In [1]: import numpy as np

In [2]: import numpy.linalg as la

In [3]: np.set_printoptions(precision=3, suppress=True, linewidth=160)

In [4]: m1 = np.loadtxt("out16.csv", delimiter=",")

In [5]: print(m1)
[[1. 0.]
 [0. 1.]]

In [6]: ev, evecs = la.eig(m1)

In [7]: print(m1 @ evecs[:, 0] - ev[0] * evecs[:, 0])
[0. 0.]

In [8]: print(np.sort(la.eigvals(la.inv(m1))))
[1. 1.]

In [9]: print(np.sort(la.eigvals(m1 @ m1)))
[1. 1.]

In [10]: print(np.prod(ev))
1.0

In [11]: x0 = np.array([2, -1])

In [12]: print(2 - la.matrix_rank(m1 - np.eye(2), tol=1e-8))
2

In [13]: print([p for p in range(1, 25) if np.allclose(la.matrix_power(m1, p), np.eye(2))])
[1, 2, 3, 4, 5, 6, 7, 8, 9, 10, 11, 12, 13, 14, 15, 16, 17, 18, 19, 20, 21, 22, 23, 24]

In [14]: print(np.sort(np.abs(np.degrees(np.angle(la.eigvals(m1))))))
[0. 0.]

In [15]: ev, evecs = la.eigh(m1)

In [16]: print(evecs.T @ m1 @ evecs)
[[1. 0.]
 [0. 1.]]

In [17]: print(np.unique(ev.round(6) + 0, return_counts=True)[1])
[2]

In [18]: print(round(la.det(m1), 3))
1.0

In [19]: print(m1 @ m1)
[[1. 0.]
 [0. 1.]]

In [20]: print((la.matrix_power((m1 != 0) + (m1.T != 0) + np.eye(2), 2) > 0).astype(int))
[[1 0]
 [0 1]]

In [21]: ev, evecs = la.eigh(m1)

In [22]: x0 = np.array([0, -1])

In [23]: print(x0 @ m1 @ x0)
1.0

In [24]: print(np.abs(m1).sum(axis=1).max(), np.abs(ev).max())
1.0 1.0

In [25]: print(evecs * np.maximum(ev, 0) @ evecs.T)
[[1. 0.]
 [0. 1.]]

In [26]: print(evecs * np.abs(ev) @ evecs.T)
[[1. 0.]
 [0. 1.]]

In [27]: arr = np.loadtxt("dump.csv", delimiter=",")

In [28]: print(arr)
[[ 0.  0. -1.  0.]
 [ 0.  0.  1.  2.]
 [ 1. -1.  0.  0.]
 [ 0. -2.  0.  0.]]

In [29]: rng = np.random.default_rng(406204)

In [30]: idx = rng.permutation(4)

In [31]: print(idx)
[1 2 3 0]

In [32]: B = arr[idx][:, idx]

In [33]: print(np.sort(np.abs(la.eigvals(B))))
[0.874 0.874 2.288 2.288]

In [34]: print(np.allclose(B, arr))
False

In [35]: print(B)
[[ 0.  1.  2.  0.]
 [-1.  0.  0.  1.]
 [-2.  0.  0.  0.]
 [ 0. -1.  0.  0.]]

In [36]: W = np.array([[0, 7, 8, 6], [0, 5, 2, -9], [-9, 9, 4, 3], [-5, 1, 0, 1]])

In [37]: b = np.array([1, -2, -2, 0])

In [38]: H = np.maximum(B @ W + b, 0)

In [39]: print((H > 0).astype(int))
[[0 1 1 0]
 [0 0 0 0]
 [1 0 0 0]
 [1 0 0 1]]

In [40]: print(H)
[[ 0. 21.  8.  0.]
 [ 0.  0.  0.  0.]
 [ 1.  0.  0.  0.]
 [ 1.  0.  0.  9.]]

In [41]: print(la.matrix_rank(H))
3

In [42]: cent = np.array([[-4, 9], [-5, 7], [-2, -1], [-3, 4]])

In [43]: print(W @ cent)
[[-69  65]
 [ -2  -3]
 [-26 -10]
 [ 12 -34]]

In [44]: print((H @ cent).round(6).argmax(axis=1))
[1 0 1 1]

In [45]: print(H @ cent)
[[-121.  139.]
 [   0.    0.]
 [  -4.    9.]
 [ -31.   45.]]

In [46]: Q = arr.astype(float).copy()

In [47]: for j in range(4):
    ...:     Q[:, j] -= Q[:, :j] @ (Q[:, :j].T @ Q[:, j])
    ...:     Q[:, j] /= la.norm(Q[:, j])
    ...: 

In [48]: print(np.round(Q.T @ Q, 3) + 0)
[[1. 0. 0. 0.]
 [0. 1. 0. 0.]
 [0. 0. 1. 0.]
 [0. 0. 0. 1.]]

In [49]: print(np.round(Q.T @ arr, 3) + 0)
[[ 1.    -1.     0.     0.   ]
 [ 0.     2.     0.     0.   ]
 [ 0.     0.     1.414  1.414]
 [ 0.     0.     0.     1.414]]

In [50]: x0 = np.array([0, 0, 3, 1])

In [51]: print(x0 @ arr @ x0)
0.0

In [52]: Q = la.solve(np.eye(4) - arr, np.eye(4) + arr)

In [53]: print(np.round(Q @ Q.T, 3) + 0)
[[1. 0. 0. 0.]
 [0. 1. 0. 0.]
 [0. 0. 1. 0.]
 [0. 0. 0. 1.]]

In [54]: E = np.load("test12.npy")

In [55]: print(E)
[[ 0  0 -2 -1]
 [ 0  0  0  0]
 [ 0  0  3  0]]

In [56]: rank = la.matrix_rank(E)

In [57]: print(rank)
2

In [58]: null = la.svd(E)[2][rank:].T

In [59]: print([int(la.matrix_rank(np.delete(E, i, axis=0))) for i in range(3)])
[1, 2, 1]

In [60]: print([int(la.matrix_rank(E[:, :j + 1])) for j in range(4)])
[0, 0, 1, 2]

In [61]: U, sv, vt = la.svd(E)

In [62]: evecs = vt[:(sv > 1e-8).sum()]

In [63]: x0 = E[2] + 3 * E[1] + rng.integers(2) * np.eye(4)[1]

In [64]: print(x0)
[0. 0. 3. 0.]

In [65]: print(np.allclose(evecs.T @ evecs @ x0, x0))
True

In [66]: print(np.round(la.norm(x0 - evecs.T @ evecs @ x0), 3))
0.0

In [67]: print(np.round(evecs.T @ evecs, 3) + 0)
[[0. 0. 0. 0.]
 [0. 0. 0. 0.]
 [0. 0. 1. 0.]
 [0. 0. 0. 1.]]

In [68]: print(np.round(np.diag(evecs.T @ evecs), 3) + 0)
[0. 0. 1. 1.]

In [69]: W = np.array([[-3, -5, 7, -3], [3, 7, -3, -3], [-3, 7, 2, -2], [5, 7, 7, 6]])

In [70]: b = np.array([1, 2, 0, 1])

In [71]: H = np.maximum(E @ W + b, 0)

In [72]: print((H > 0).mean(axis=0))
[0.667 0.667 0.333 0.333]

In [73]: print(H)
[[ 2  0  0  0]
 [ 1  2  0  1]
 [ 0 23  6  0]]

In [74]: print(la.matrix_rank(H))
3

In [75]: print((H > 0).astype(int))
[[1 0 0 0]
 [1 1 0 1]
 [0 1 1 0]]

In [76]: cent = np.array([[-2, 5, 3], [1, -5, 1], [3, 2, -5], [-4, 5, 5]])

In [77]: print((H @ cent).round(6).argmax(axis=1))
[1 2 0]

In [78]: print(H @ cent)
[[  -4   10    6]
 [  -4    0   10]
 [  41 -103   -7]]

In [79]: def softmax(z):
    ...:     e = np.exp(z - z.max(axis=-1, keepdims=True))
    ...:     return e / e.sum(axis=-1, keepdims=True)
    ...: 

In [80]: print(softmax(E[0] + 4))
[0.399 0.399 0.054 0.147]

In [81]: print(np.round(softmax(10 * E[0]), 3) + 0)
[0.5 0.5 0.  0. ]

In [82]: att = E @ E.T / np.sqrt(4)

In [83]: print(softmax(att).round(6).argmax(axis=1))
[0 0 2]

In [84]: print(softmax(att))
[[0.921 0.076 0.004]
 [0.333 0.333 0.333]
 [0.001 0.011 0.988]]

In [85]: print(softmax(att)[0] @ E)
[ 0.     0.    -1.83  -0.921]

In [86]: F = np.array([[1, 0], [1, 0]])

In [87]: print(la.cond(F) > 100)
True

In [88]: print(np.round(la.norm(F, 2) / la.norm(F), 3))
1.0

In [89]: print(la.matrix_rank(F, rtol=0.1))
1

In [90]: print([round(float(x), 3) for x in la.svd(F, compute_uv=False)[:3]])
[1.414, 0.0]

In [91]: print(la.matrix_power(F, 2))
[[1 0]
 [1 0]]

In [92]: pr = np.eye(2)[0]

In [93]: for _ in range(6):
    ...:     pr = pr @ F
    ...:     print(pr.round(3))
    ...: 
[1. 0.]
[1. 0.]
[1. 0.]
[1. 0.]
[1. 0.]
[1. 0.]

In [94]: idx = rng.permutation(2)

In [95]: print(idx)
[1 0]

In [96]: B = F[idx][:, idx]

In [97]: print(np.sort(np.abs(la.eigvals(B))))
[0. 1.]

In [98]: print(np.trace(B))
1

In [99]: U, sv, vt = la.svd(F)

In [100]: print(np.argmax(sv[:-1] / (sv[1:] + 1e-6)) + 1)
1

In [101]: B = U[:, :1] @ np.diag(sv[:1]) @ vt[:1]

In [102]: print(np.round(la.norm(F - B, 2), 3), sv[1])
0.0 0.0

In [103]: print(B)
[[1. 0.]
 [1. 0.]]

In [104]: print(la.pinv(F))
[[0.5 0.5]
 [0.  0. ]]

In [105]: print(F.T @ F)
[[2 0]
 [0 0]]

In [106]: X = np.load("run10.npy")

In [107]: print(X)
[[  0.158   1.901 -18.595]
 [  9.536  -6.565 -19.041]
 [  7.86   -1.59   -0.837]
 [  3.644   2.95    5.913]
 [ -3.112 -12.254  -0.775]
 [ -0.421   8.031  -8.954]
 [  1.047  16.789   6.095]
 [ -7.336   6.921  16.178]
 [ -6.26   -8.258  14.424]
 [  3.644  -5.465  10.681]
 [ 16.94   -1.339   2.892]]

In [108]: cent = X[[7, 0]].astype(float)

In [109]: for _ in range(6):
     ...:     idx = la.norm(X[:, None] - cent, axis=-1).argmin(axis=1)
     ...:     cent = np.array([X[idx == j].mean(axis=0) for j in range(2)])
     ...: 

In [110]: print(idx)
[1 1 1 0 1 1 0 0 0 0 1]

In [111]: print(cent[1] - cent[0])
[  6.212  -4.557 -18.21 ]

In [112]: print(np.abs(cent[1] - cent[0]).argmax())
2

In [113]: print(np.bincount(idx))
[5 6]

In [114]: Ac = X - X.mean(axis=0)

In [115]: U, sv, vt = la.svd(Ac, full_matrices=False)

In [116]: print(sv ** 2 / (sv ** 2).sum())
[0.58  0.262 0.158]

In [117]: print(np.abs(U[:, 0]).argmax())
1

In [118]: print(vt[0] * np.sign(vt[0, np.abs(vt[0]).argmax()]))
[-0.28   0.107  0.954]

In [119]: print(np.abs(vt[-1]))
[0.957 0.116 0.267]

In [120]: print(np.abs(vt[0]).argmax())
2

In [121]: idx = X[:, 2] > np.median(X[:, 2])

In [122]: r0 = X[idx].mean(axis=0) - X[~idx].mean(axis=0)

In [123]: print(((X - X.mean(axis=0)) @ r0 > 0).astype(int))
[0 0 0 1 0 0 1 1 1 1 0]

In [124]: B = np.array([[-0.4, -0.7], [0.8, -1.1], [-0.2, 2.5]])

In [125]: cent = np.array([[0.1, 0.7, -1.0], [0.9, -0.2, -0.6]])

In [126]: feats = B @ cent

In [127]: print(feats)
[[-0.67 -0.14  0.82]
 [-0.91  0.78 -0.14]
 [ 2.23 -0.64 -1.3 ]]

In [128]: t = np.radians(60)

In [129]: r_ = np.eye(3)

In [130]: r_[0, 0] = r_[1, 1] = np.cos(t)

In [131]: r_[0, 1], r_[1, 0] = -np.sin(t), np.sin(t)

In [132]: print(r_)
[[ 0.5   -0.866  0.   ]
 [ 0.866  0.5    0.   ]
 [ 0.     0.     1.   ]]

In [133]: B = feats @ r_.T

In [134]: print(np.abs(B - feats).max(axis=0))
[0.561 2.251 0.   ]

In [135]: print(round(la.det(r_), 3), np.trace(r_))
1.0 2.0

In [136]: print(B)
[[-0.214 -0.65   0.82 ]
 [-1.13  -0.398 -0.14 ]
 [ 1.669  1.611 -1.3  ]]

In [137]: W0 = 5 * np.eye(4) + np.ones((4, 4))

In [138]: print(W0)
[[6. 1. 1. 1.]
 [1. 6. 1. 1.]
 [1. 1. 6. 1.]
 [1. 1. 1. 6.]]

In [139]: ev, evecs = la.eig(W0)

In [140]: print(ev)
[5. 9. 5. 5.]

In [141]: print(round(np.prod(ev), 3))
1125.0

In [142]: print(np.sort(la.eigvals(W0 @ W0)))
[25. 25. 25. 81.]

In [143]: B = la.inv(W0)

In [144]: print(np.allclose(B, W0.T))
False

In [145]: print(round(la.slogdet(W0)[0], 3))
1.0

In [146]: print(np.round(la.cond(W0), 3))
1.8

In [147]: Q, evecs = la.qr(W0[:, :1])[0], la.qr(W0[:, 1:])[0]

In [148]: sv = la.svd(Q.T @ evecs, compute_uv=False)

In [149]: print(np.degrees(np.arccos(sv.clip(0, 1))))
[61.682]

In [150]: print(sv)
[0.474]

In [151]: print((sv > 0.9).sum())
0

In [152]: data = np.array([[0, 1, 0],
     ...:     [5, 1, 2],
     ...:     [5, 6, 5],
     ...:     [5, 11, 7],
     ...:     [8, 13, 8],
     ...:     [8, 17, 10],
     ...:     [9, 17, 14],
     ...:     [14, 17, 14],
     ...:     [14, 17, 19],
     ...:     [15, 17, 22],
     ...:     [20, 20, 25],
     ...:     [21, 23, 27],
     ...:     [22, 23, 28]])

In [153]: x0 = np.array([0, 0, 2])

In [154]: print(data @ x0)
[ 0  4 10 14 16 20 28 28 38 44 50 54 56]

In [155]: print(data @ np.eye(3)[1])
[ 1.  1.  6. 11. 13. 17. 17. 17. 17. 17. 20. 23. 23.]

In [156]: print((data @ x0).argmax())
12

In [157]: print(data * x0)
[[ 0  0  0]
 [ 0  0  4]
 [ 0  0 10]
 [ 0  0 14]
 [ 0  0 16]
 [ 0  0 20]
 [ 0  0 28]
 [ 0  0 28]
 [ 0  0 38]
 [ 0  0 44]
 [ 0  0 50]
 [ 0  0 54]
 [ 0  0 56]]

In [158]: print(data @ np.ones(3))
[ 1.  8. 16. 23. 29. 35. 40. 45. 50. 54. 65. 71. 73.]

In [159]: print(data @ (2 * x0))
[  0   8  20  28  32  40  56  56  76  88 100 108 112]

In [160]: print(la.norm(data @ x0) <= la.norm(data, 2) * la.norm(x0) + 1e-9)
True

In [161]: D = la.norm(data[:, None] - data[None], axis=-1)

In [162]: print(D[9].round(6).argsort(kind="stable")[:4])
[ 9  8 10  7]

In [163]: print(la.norm(data, axis=1))
[ 1.     5.477  9.274 13.964 17.234 21.284 23.791 26.096 29.086 31.591 37.749 41.219 42.391]

In [164]: print(np.unravel_index(D.round(6).argmax(), D.shape))
(np.int64(0), np.int64(12))

In [165]: print(la.matrix_rank(D ** 2))
5

In [166]: print(D.mean(axis=1).argmax())
0

In [167]: print(D.shape)
(13, 13)

In [168]: P = data @ la.solve(data.T @ data, data.T)

In [169]: print(la.matrix_rank(np.eye(13) - P))
10

In [170]: print(np.round(la.eigvalsh(P), 3) + 0)
[0. 0. 0. 0. 0. 0. 0. 0. 0. 0. 1. 1. 1.]

In [171]: print(np.allclose(P @ P, P))
True

In [172]: print(np.round(P @ data[:, 0], 3) + 0)
[ 0.  5.  5.  5.  8.  8.  9. 14. 14. 15. 20. 21. 22.]
